In [1]: import numpy as np

In [2]: np.set_printoptions(precision=1, suppress=True, linewidth=100)

In [3]: arr = np.load("x.npy")

In [4]: arr.round(1) + 0
Out[4]: 
array([[-0.1, -0.3,  0.5,  0. , -0.1,  0.2,  0.3, -0.1,  0. ,  0.4],
       [ 0.2, -0.2,  0. ,  0.3,  0.2,  0.3, -0.2, -0.1, -0.3,  0.2],
       [ 0.1, -0.2, -0.2,  0.2, -0.6, -0.1, -0.4, -0.1,  0.2, -0.1],
       [-0.1, -0.3, -0.1, -0.2,  0.3,  0.1,  0.1,  0.3,  0. ,  0.3],
       [ 0. ,  0.3, -0.2, -0.2, -0.3,  0.4,  0.1, -0.1,  0.6,  0.3],
       [ 0.1,  0.5,  0.1, -0.5,  0.2, -0.2, -0.1, -0.1, -0.2,  0. ],
       [-0.4,  0. ,  0. , -0.3, -0.2,  0. , -0.3,  0. , -0.2,  0.1],
       [ 0.6, -0.1, -0.3, -0.1,  0.2,  0.3,  0.3, -0.2, -0.1, -0.1],
       [ 0. , -0.2, -0.2, -0.1,  0. ,  0.1, -0.3,  0.6,  0. ,  0. ],
       [ 0.1,  0.2,  0.4,  0.1, -0.3,  0.5, -0.3, -0.1, -0.3, -0.1],
       [ 0.3, -0.1, -0.1, -0.5,  0. ,  0. , -0.4, -0.2,  0. ,  0.3],
       [ 0.5,  0. ,  0.2,  0.1, -0.4, -0.5,  0.2,  0.3,  0. ,  0.3],
       [ 0.1,  0.2,  0.4,  0. ,  0.2,  0.2, -0.3,  0.4,  0.4, -0.2],
       [ 0. , -0.3,  0.1, -0.5, -0.3,  0.2,  0.3,  0.2, -0.2, -0.5],
       [ 0.1, -0.5,  0.3, -0.1,  0.2, -0.2, -0.2, -0.3,  0.4, -0.2]])

In [5]: # orthonormal columns

In [6]: M2 = np.array([[3, 2, -3],
   ...:     [2, -2, 2],
   ...:     [0, -2, 1],
   ...:     [-2, 0, -3],
   ...:     [0, 0, 3],
   ...:     [3, 3, 1],
   ...:     [1, 0, 0],
   ...:     [0, 2, 3],
   ...:     [3, -3, 3],
   ...:     [0, 0, 2]])

In [7]: np.einsum("ij,ij->i", arr, arr)
Out[7]: array([0.7, 0.5, 0.6, 0.5, 0.8, 0.6, 0.5, 0.7, 0.6, 0.7, 0.6, 0.9, 0.7, 0.8, 0.7])

In [8]: np.round(np.einsum("ij->j", arr), 1) + 0
Out[8]: array([ 1.6, -0.9,  1. , -1.8, -0.9,  1.4, -1.1,  0.6,  0. ,  0.8])

In [9]: np.round(M2.T @ arr.T, 1) + 0
Out[9]: 
array([[ 0.2, -0.8, -0.6, -0.2,  4.1,  0.8, -1.7,  2.7,  0. ,  0.6,  1. ,  0.1,  2.4,  0.7,  0. ],
       [-0.3,  2.4,  0.1,  1.8, -0.8, -1. , -0.1,  2.9,  2.3,  1.4,  0.5, -0.1, -0.9,  1.8, -1.7],
       [ 1.1, -1.7, -3.3,  2.5,  2.5,  1.5,  1. , -2.1,  1.7, -1.7,  0.3, -1.8,  3.1, -0.7, -0.3]])

In [10]: np.linalg.matrix_rank(np.vstack([arr, M2.T]))
Out[10]: np.int64(10)

In [11]: np.vstack([arr, M2.T]).shape
Out[11]: (18, 10)

In [12]: np.round(np.einsum("ik,kj->ij", arr, M2), 1) + 0
Out[12]: 
array([[ 0.2, -0.3,  1.1],
       [-0.8,  2.4, -1.7],
       [-0.6,  0.1, -3.3],
       [-0.2,  1.8,  2.5],
       [ 4.1, -0.8,  2.5],
       [ 0.8, -1. ,  1.5],
       [-1.7, -0.1,  1. ],
       [ 2.7,  2.9, -2.1],
       [ 0. ,  2.3,  1.7],
       [ 0.6,  1.4, -1.7],
       [ 1. ,  0.5,  0.3],
       [ 0.1, -0.1, -1.8],
       [ 2.4, -0.9,  3.1],
       [ 0.7,  1.8, -0.7],
       [ 0. , -1.7, -0.3]])

In [13]: def softmax(z):
    ...:     e = np.exp(z - z.max(axis=-1, keepdims=True))
    ...:     return e / e.sum(axis=-1, keepdims=True)
    ...: 

In [14]: softmax(arr).sum(axis=1)
Out[14]: array([1., 1., 1., 1., 1., 1., 1., 1., 1., 1., 1., 1., 1., 1., 1.])

In [15]: softmax(arr[12])
Out[15]: array([0.1, 0.1, 0.1, 0.1, 0.1, 0.1, 0.1, 0.1, 0.1, 0.1])

In [16]: softmax(arr[12] + 5)
Out[16]: array([0.1, 0.1, 0.1, 0.1, 0.1, 0.1, 0.1, 0.1, 0.1, 0.1])

In [17]: att = arr @ arr.T / np.sqrt(10)

In [18]: softmax(att).round(6).argmax(axis=1)
Out[18]: array([ 0,  1,  2,  3,  4,  5,  6,  7,  8,  9, 10, 11, 12, 13, 14])

In [19]: M2 = np.c_[arr[:, :7] @ np.array([[-1, 2, 0, -1, -3, -3, 0],
    ...:     [2, 3, 1, -3, -2, -1, 0],
    ...:     [2, 2, -2, 2, -2, 3, -3],
    ...:     [-2, -1, 0, -2, -1, 0, 2],
    ...:     [2, 1, -3, 0, -2, 1, 2],
    ...:     [2, 3, 0, 2, -2, 1, 2],
    ...:     [-2, -1, 3, -1, -2, -2, -2]]), np.array([-9, -3, 9, 9, 3, 5, 7, 5, -3, 7, -7, 4, -2, -8, 7])]

In [20]: M2.round(1) + 0
Out[20]: 
array([[ 0.3,  0.2,  0.1,  2.1, -0.9,  1.6, -2. , -9. ],
       [ 0.3,  0.9, -1.4,  0.4, -1. ,  0.5,  2. , -3. ],
       [-1.7, -1.4,  0.6,  0.2,  2.4, -0.5,  0.5,  9. ],
       [ 0.1, -0.6, -0.7,  1.3,  0.4,  0.4,  0.7,  9. ],
       [ 0.5,  1.5,  2. , -0.3, -0.6, -1.2,  0.2,  3. ],
       [ 2.1,  2.1, -0.7, -0.8, -0.9, -0.4, -1. ,  5. ],
       [ 1. , -0.7,  0. ,  1.4,  2.8,  1.5, -0.5,  7. ],
       [-0.6,  1.3,  0.8, -0.2, -2.3, -2.5,  1.2,  5. ],
       [ 0.1, -0.1, -0.7,  0.7,  0.9,  0.1,  1.3, -3. ],
       [ 1.6,  2.7, -0.5,  1. , -1.4,  1.2,  0.1,  7. ],
       [ 0.9,  0.7, -1.1,  1.3,  0.9, -0.2,  0. , -7. ],
       [-2.2, -0.5,  1.3, -1.3, -0.7, -2.1, -2.7,  4. ],
       [ 2.6,  2.9, -2.1,  0.9, -1.9,  1.7,  0. , -2. ],
       [-0.2, -0.1,  1.3,  2. ,  0.4, -0.1, -2. , -8. ],
       [ 0.4, -0.5, -2.4,  2.1,  0.4,  1.6, -0.8,  7. ]])

In [21]: np.round(np.linalg.lstsq(arr, M2[:, 0])[0], 1) + 0
Out[21]: array([-1.,  2.,  2., -2.,  2.,  2., -2.,  0.,  0.,  0.])

In [22]: np.round(np.linalg.norm(M2 - arr @ np.linalg.lstsq(arr, M2)[0], axis=0), 1) + 0
Out[22]: array([ 0. ,  0. ,  0. ,  0. ,  0. ,  0. ,  0. , 22.3])

In [23]: np.linalg.matrix_rank(M2)
Out[23]: np.int64(8)

In [24]: np.linalg.matrix_rank(np.c_[arr, M2])
Out[24]: np.int64(11)

In [25]: proj = M2 @ np.linalg.solve(M2.T @ M2, M2.T)

In [26]: np.round(np.linalg.eigvalsh(proj), 1) + 0
Out[26]: array([0., 0., 0., 0., 0., 0., 0., 1., 1., 1., 1., 1., 1., 1., 1.])

In [27]: proj @ M2[:, 5]
Out[27]: array([ 1.6,  0.5, -0.5,  0.4, -1.2, -0.4,  1.5, -2.5,  0.1,  1.2, -0.2, -2.1,  1.7, -0.1,  1.6])

In [28]: np.round(np.trace(proj), 1)
Out[28]: np.float64(8.0)

In [29]: O, V = np.linalg.qr(arr[:, :1])[0], np.linalg.qr(arr[:, 1:])[0]

In [30]: sv = np.linalg.svd(O.T @ V, compute_uv=False)

In [31]: round(float(np.linalg.norm(O @ O.T - V @ V.T, 2)), 1)
Out[31]: 1.0

In [32]: np.degrees(np.arccos(sv.clip(0, 1)))
Out[32]: array([90.])

In [33]: u = np.array([-2, 0, 4])

In [34]: rng = np.random.default_rng(644)

In [35]: mat = np.outer(rng.normal(size=44), u) + 0.1 * rng.normal(size=(44, 3))

In [36]: mat.round(1) + 0
Out[36]: 
array([[ 1. ,  0.1, -2.2],
       [ 1.4,  0. , -2.8],
       [ 5. , -0.1, -9.7],
       [ 2. ,  0.1, -4. ],
       [ 1.8, -0.1, -3.4],
       [ 3. , -0.2, -6.1],
       [-2.4,  0. ,  4.8],
       [ 4.3, -0.1, -8.6],
       [ 1. ,  0.1, -2. ],
       [-1.3,  0.1,  2.7],
       [-0.6,  0.1,  1.2],
       [-1.8, -0.1,  3.4],
       [ 2.4,  0.2, -4.7],
       [ 0.4,  0. , -0.8],
       [ 1.6, -0.1, -3.5],
       [ 0.7,  0. , -1.4],
       [-1.2,  0. ,  2.2],
       [-1.6,  0. ,  2.7],
       [ 2. , -0.1, -4.3],
       [-2.9, -0.1,  5.8],
       [ 1.4,  0.1, -2.6],
       [-1.6, -0.1,  3.7],
       [ 1.3,  0.1, -2.4],
       [ 4.2,  0.1, -8.3],
       [-1.5, -0.1,  2.5],
       [-0.7,  0. ,  1.6],
       [ 2.1, -0.1, -4.1],
       [ 0.8,  0.1, -1.6],
       [ 2.7, -0.1, -5.3],
       [-4.2,  0. ,  8.5],
       [ 0.3,  0.1, -0.3],
       [-2.2,  0. ,  4.6],
       [ 2. ,  0.1, -4. ],
       [ 3.7,  0. , -7.5],
       [ 0.3,  0. , -1.1],
       [-1. ,  0.1,  2.1],
       [-1.7,  0.1,  3.4],
       [ 3. ,  0. , -5.8],
       [-1.6,  0.1,  3. ],
       [-0.7,  0.2,  1.1],
       [-3.1,  0.2,  6.5],
       [ 0.2, -0.1, -0.1],
       [-1.6, -0.2,  3.1],
       [-0.2, -0.3,  0.5]])

In [37]: M2 = np.c_[mat[:, :2] @ np.array([[-2, -2], [-1, -1]]), np.array([-2, 2, -3, 3, -3, 0, 2, 0, 1, 2, 3, -3, 3, 1, -1, 2, 0, -1, 0, 2, 0, 2, 0, 0, 1, -2, 3, -2, -1, -1, 2, -2, 1, 2, 1, -3, 2, -3, -3, 3, -2, 0, -1, -1])]

In [38]: M2
Out[38]: 
array([[-2. , -2. , -2. ],
       [-2.8, -2.8,  2. ],
       [-9.9, -9.9, -3. ],
       [-4. , -4. ,  3. ],
       [-3.5, -3.5, -3. ],
       [-5.8, -5.8,  0. ],
       [ 4.8,  4.8,  2. ],
       [-8.5, -8.5,  0. ],
       [-2.1, -2.1,  1. ],
       [ 2.5,  2.5,  2. ],
       [ 1.1,  1.1,  3. ],
       [ 3.7,  3.7, -3. ],
       [-5. , -5. ,  3. ],
       [-0.7, -0.7,  1. ],
       [-3.1, -3.1, -1. ],
       [-1.5, -1.5,  2. ],
       [ 2.3,  2.3,  0. ],
       [ 3.2,  3.2, -1. ],
       [-3.9, -3.9,  0. ],
       [ 5.9,  5.9,  2. ],
       [-2.9, -2.9,  0. ],
       [ 3.3,  3.3,  2. ],
       [-2.7, -2.7,  0. ],
       [-8.5, -8.5,  0. ],
       [ 3.1,  3.1,  1. ],
       [ 1.5,  1.5, -2. ],
       [-4.1, -4.1,  3. ],
       [-1.8, -1.8, -2. ],
       [-5.2, -5.2, -1. ],
       [ 8.5,  8.5, -1. ],
       [-0.7, -0.7,  2. ],
       [ 4.4,  4.4, -2. ],
       [-4.2, -4.2,  1. ],
       [-7.3, -7.3,  2. ],
       [-0.6, -0.6,  1. ],
       [ 2. ,  2. , -3. ],
       [ 3.2,  3.2,  2. ],
       [-6. , -6. , -3. ],
       [ 3.1,  3.1, -3. ],
       [ 1.1,  1.1,  3. ],
       [ 6.1,  6.1, -2. ],
       [-0.3, -0.3,  0. ],
       [ 3.4,  3.4, -1. ],
       [ 0.6,  0.6, -1. ]])

In [39]: np.linalg.norm(np.linalg.qr(mat)[0].T @ M2, axis=0) ** 2 / ((M2 ** 2).sum(axis=0) + 1e-12)
Out[39]: array([1. , 1. , 0.1])
